In [1]: import numpy as np

In [2]: from numpy import linalg as LA

In [3]: np.set_printoptions(precision=3, suppress=True, linewidth=140)

In [4]: K = np.load("case4.npy")

In [5]: K
Out[5]: 
array([[ 1,  0,  0,  0],
       [-2,  1,  0,  0],
       [-1,  0,  1,  0],
       [ 1, -1,  0,  1]])

In [6]: # triangular, det is the product of the diagonal

In [7]: evals, evecs = LA.eig(K)

In [8]: np.prod(evals)
Out[8]: np.float64(1.0)

In [9]: K @ evecs[:, 0] - evals[0] * evecs[:, 0]
Out[9]: array([0., 0., 0., 0.])

In [10]: np.sort(LA.eigvals(K @ K))
Out[10]: array([1., 1., 1., 1.])

In [11]: rng = np.random.default_rng(508850)

In [12]: idx = rng.permutation(4)

In [13]: print(idx)
[2 3 1 0]

In [14]: B = K[idx][:, idx]

In [15]: np.diag(B)
Out[15]: array([1, 1, 1, 1])

In [16]: round(float(LA.det(B)), 3), round(LA.det(K[idx]), 3)
Out[16]: (1.0, np.float64(-1.0))

In [17]: np.trace(B)
Out[17]: np.int64(4)

In [18]: np.allclose(B, K)
Out[18]: False

In [19]: J = np.loadtxt("layer6.csv", delimiter=",")

In [20]: print(J)
[[  0.685   0.032   0.042  -0.997  -9.856  -0.006  -3.146   0.      0.104  -2.46    0.057  -0.064]
 [  0.352   0.006  -0.003  -1.691  11.348  -0.004  10.976  -0.005   0.318   1.47    0.238  -0.004]
 [  0.196  -0.013  -0.01   -0.033 -16.916  -0.009  -7.505   0.004  -0.114   1.057  -0.083   0.01 ]
 [ -0.797  -0.035   0.029   1.909   0.619   0.001   7.978  -0.002  -0.339   1.582   0.129  -0.048]
 [ -0.475   0.007   0.01   -2.154 -10.274   0.015  -3.979  -0.007  -0.219  -1.693   0.223   0.042]
 [ -0.2     0.008  -0.023  -0.481  -5.618  -0.002  -1.942  -0.001   0.1    -0.214   0.124   0.009]
 [  0.838  -0.026   0.019   3.221   5.999   0.     -5.326   0.002   0.054  -0.027  -0.13    0.137]
 [ -1.203   0.001  -0.013  -0.478  -0.219   0.006   5.519   0.006   0.58    2.564  -0.215  -0.05 ]
 [ -0.275  -0.017   0.049   1.579  -1.682   0.003 -10.741   0.002   0.267   2.03    0.164  -0.037]
 [ -1.33   -0.004  -0.035   3.869 -13.014  -0.003   2.009   0.001  -0.274   0.391  -0.298   0.049]
 [ -1.375   0.023   0.007   3.382  -7.506  -0.017  -0.621   0.003  -0.143  -2.071  -0.011   0.119]
 [ -0.073  -0.011  -0.024  -4.235  -5.501  -0.007  -0.08   -0.011   0.309  -1.398  -0.055  -0.015]
 [ -0.483  -0.029   0.032   3.573   7.779  -0.024  -1.644   0.002   0.365   0.171  -0.035   0.057]
 [  0.585  -0.011   0.059  -2.29  -11.291   0.006  -2.812  -0.006  -0.054  -0.933   0.083   0.053]
 [  0.808   0.025  -0.002   0.906   0.426  -0.007  -2.043   0.002  -0.145   2.645  -0.13    0.054]
 [  0.696   0.02   -0.004   0.176   3.7     0.012   0.288   0.005  -0.045   2.028  -0.075  -0.054]
 [  0.022  -0.005   0.     -0.305  -9.448   0.011   3.279   0.008   0.008  -0.471  -0.005  -0.094]
 [ -0.458   0.022  -0.064   3.153   3.94   -0.01   -6.123   0.001  -0.507  -1.271   0.168   0.218]
 [  0.282   0.      0.046   2.417   1.528   0.012  -7.385  -0.007  -0.341  -0.263  -0.019   0.07 ]
 [ -0.093   0.      0.001   0.453   3.164   0.003   1.805   0.003  -0.022  -2.217  -0.185   0.002]
 [  0.317   0.006  -0.029  -0.481   7.674  -0.011  -6.692  -0.003   0.267  -1.554  -0.124  -0.068]
 [ -0.055  -0.018  -0.009   1.859  -2.819  -0.014   5.649  -0.001   0.197  -0.647   0.1     0.041]
 [ -0.68   -0.018  -0.057   2.676   5.161  -0.002   3.305  -0.002  -0.421   0.642  -0.079  -0.049]
 [ -0.221  -0.03    0.019  -1.216   0.523   0.01   -3.058  -0.002   0.193   0.005  -0.085  -0.141]
 [  1.222   0.005  -0.039   2.486  -2.994  -0.02    7.371  -0.002   0.61    0.913  -0.216  -0.017]
 [ -1.021  -0.032   0.022  -2.529   1.307  -0.001  -5.594  -0.006  -0.156  -0.832   0.147  -0.05 ]
 [ -0.039   0.01    0.021  -3.102  14.206  -0.009   1.403   0.007   0.023   0.397   0.051  -0.077]
 [  0.584  -0.005   0.029   1.669  12.236   0.008  -5.307   0.004  -0.276   0.165   0.233  -0.12 ]
 [  0.344  -0.004   0.016   3.403 -23.913  -0.002   2.405  -0.002   0.403   0.088  -0.166   0.051]
 [  0.619  -0.004  -0.002   4.525  19.347   0.015   4.591   0.      0.45    0.387   0.001   0.082]
 [  0.775  -0.027  -0.019   0.158   5.392   0.011   6.261   0.007   0.508  -0.6     0.362  -0.009]
 [  0.309  -0.033   0.018   2.943   1.859  -0.006   4.905   0.01   -0.288   2.126   0.167  -0.04 ]]

In [21]: cent = J[[16, 31]].astype(float)

In [22]: for _ in range(7):
    ...:     idx = LA.norm(J[:, None] - cent, axis=-1).argmin(axis=1)
    ...:     cent = np.array([J[idx == j].mean(axis=0) for j in range(2)])
    ...: 

In [23]: idx
Out[23]: array([0, 1, 0, 1, 0, 0, 1, 1, 1, 0, 0, 0, 1, 0, 1, 1, 0, 1, 1, 1, 1, 1, 1, 1, 1, 1, 1, 1, 0, 1, 1, 1])

In [24]: np.round(cent[1] - cent[0], 3) + 0
Out[24]: array([ 0.229, -0.01 , -0.002,  1.084, 15.811,  0.   ,  1.518,  0.002,  0.047,  1.212,  0.034, -0.021])

In [25]: cov = J.T @ J

In [26]: (J @ J.T).shape
Out[26]: (32, 32)

In [27]: print(LA.matrix_rank(cov))
12

In [28]: E = np.load("m.npy")

In [29]: E
Out[29]: 
array([[ 1.992, -2.981, -1.954, -0.04 ,  2.083],
       [ 2.054, -3.095, -1.936,  0.025,  1.998],
       [ 1.995, -3.039, -2.048, -0.06 ,  1.886],
       [ 1.868, -2.938, -1.896, -0.022,  2.042],
       [ 2.028, -2.959, -1.984, -0.139,  2.028],
       [ 1.913, -2.896, -1.957,  0.079,  2.008],
       [ 2.083, -3.034, -1.968,  0.032,  2.066],
       [ 1.95 , -2.98 , -2.032, -0.114,  2.04 ],
       [ 2.012, -2.964, -2.004, -0.037,  2.003],
       [ 1.963, -2.943, -2.027,  0.011,  2.011],
       [-1.006, -2.004, -1.956, -0.955, -1.924],
       [-0.972, -2.092, -1.975, -0.967, -2.041],
       [-0.999, -2.026, -2.   , -0.968, -1.933],
       [-0.996, -2.036, -1.976, -1.028, -1.991],
       [-0.99 , -2.018, -1.927, -0.993, -1.981],
       [-0.935, -1.969, -2.051, -1.   , -2.015],
       [-0.922, -2.049, -1.985, -0.96 , -1.99 ],
       [-1.066, -1.935, -1.975, -0.936, -1.963],
       [-0.895, -1.966, -1.988, -0.997, -1.962],
       [-1.033, -2.019, -1.965, -1.042, -2.02 ]])

In [30]: cen = E - E.mean(axis=0)

In [31]: Uu, sv, vt = LA.svd(cen, full_matrices=False)

In [32]: print(np.round(cen.mean(axis=0), 3) + 0)
[0. 0. 0. 0. 0.]

In [33]: (np.sign(Uu[:, 0]) == np.sign(Uu[0, 0])).astype(int)
Out[33]: array([1, 1, 1, 1, 1, 1, 1, 1, 1, 1, 0, 0, 0, 0, 0, 0, 0, 0, 0, 0])

In [34]: np.round(vt[0] * np.sign(vt[0, np.abs(vt[0]).argmax()]), 3) + 0
Out[34]: array([ 0.575, -0.188,  0.   ,  0.186,  0.774])

In [35]: np.abs(Uu[:, 0]).argmax()
Out[35]: np.int64(6)

In [36]: LA.matrix_rank(cen)
Out[36]: np.int64(5)

In [37]: np.round((sv ** 2).sum() ** 2 / (sv ** 4).sum(), 3)
Out[37]: np.float64(1.003)

In [38]: round(np.log10(LA.cond(E)))
Out[38]: 2

In [39]: data = np.load("arr.npy")

In [40]: print(data)
[[-0.7 -1.1  0.5]
 [-1.  -0.8 -0.3]
 [-0.1 -1.7 -1.5]
 [ 0.2 -0.2  0.5]
 [ 0.5  0.1  1.5]
 [ 1.4 -0.4  0.3]
 [-1.6 -0.9  0.9]
 [-2.2 -0.4 -0.2]
 [ 0.9 -1.2  0.5]
 [-1.  -0.2  0.2]
 [-2.1 -1.6  1.1]
 [-0.8  1.3  0.6]
 [-0.4 -0.4 -0.1]
 [-0.6 -0.2  0.8]
 [ 1.9  1.7 -0.7]
 [-1.   1.5  0.7]
 [ 0.7  2.4  0.4]
 [-0.2  1.  -0.6]
 [-0.5  1.1 -1.9]
 [-1.  -1.1  0.3]
 [ 0.4  0.3 -0.1]
 [ 0.1  0.2  0.7]
 [ 0.6 -0.1 -1.1]
 [ 1.   1.8 -1.5]
 [-0.4 -0.2  0. ]
 [ 0.3  0.2 -0.5]
 [ 1.1 -0.4  1.5]
 [ 0.6 -2.1  0.3]
 [ 0.  -0.1  0.7]
 [ 1.4  1.7  1.4]
 [-1.3 -0.8 -1. ]
 [-0.9 -1.3  0.7]
 [-0.9  1.6 -1.2]
 [10.  10.  12. ]
 [ 0.3 -0.4 -1.3]
 [ 2.2 -1.  -0.5]
 [ 1.3  0.5  0. ]
 [-1.4 -0.7 -0.1]
 [-0.7  0.   0.4]
 [-0.2  0.6  0.4]
 [ 2.1 -0.6  0.8]]

In [41]: # row 33 is much longer than the rest

In [42]: cov = E.T @ E

In [43]: print(round(float(np.trace(cov)), 3), round((E ** 2).sum(), 3))
346.8 346.8

In [44]: LA.svd(E, compute_uv=False) ** 2
Out[44]: array([226.514, 120.155,   0.05 ,   0.049,   0.033])

In [45]: LA.eigvalsh(cov)[::-1]
Out[45]: array([226.514, 120.155,   0.05 ,   0.049,   0.033])

In [46]: (E @ E.T).shape
Out[46]: (20, 20)

In [47]: LA.matrix_rank(cov)
Out[47]: np.int64(5)

In [48]: m1 = np.vander(np.arange(6) - 1, 4, increasing=True)

In [49]: m1
Out[49]: 
array([[ 1, -1,  1, -1],
       [ 1,  0,  0,  0],
       [ 1,  1,  1,  1],
       [ 1,  2,  4,  8],
       [ 1,  3,  9, 27],
       [ 1,  4, 16, 64]])

In [50]: # column 3 dominates

In [51]: O, r_ = LA.qr(E)

In [52]: np.round(abs(r_[0, 0]), 3), np.round(LA.norm(E[:, 0]), 3)
Out[52]: (np.float64(7.009), np.float64(7.009))

In [53]: print(r_)
[[-7.009  5.639  2.841 -1.303 -8.488]
 [ 0.     9.884  8.385  2.827  2.791]
 [ 0.     0.     0.258  0.09   0.085]
 [ 0.     0.     0.    -0.229 -0.12 ]
 [ 0.     0.     0.     0.    -0.357]]

In [54]: np.abs(np.diag(r_))
Out[54]: array([7.009, 9.884, 0.258, 0.229, 0.357])
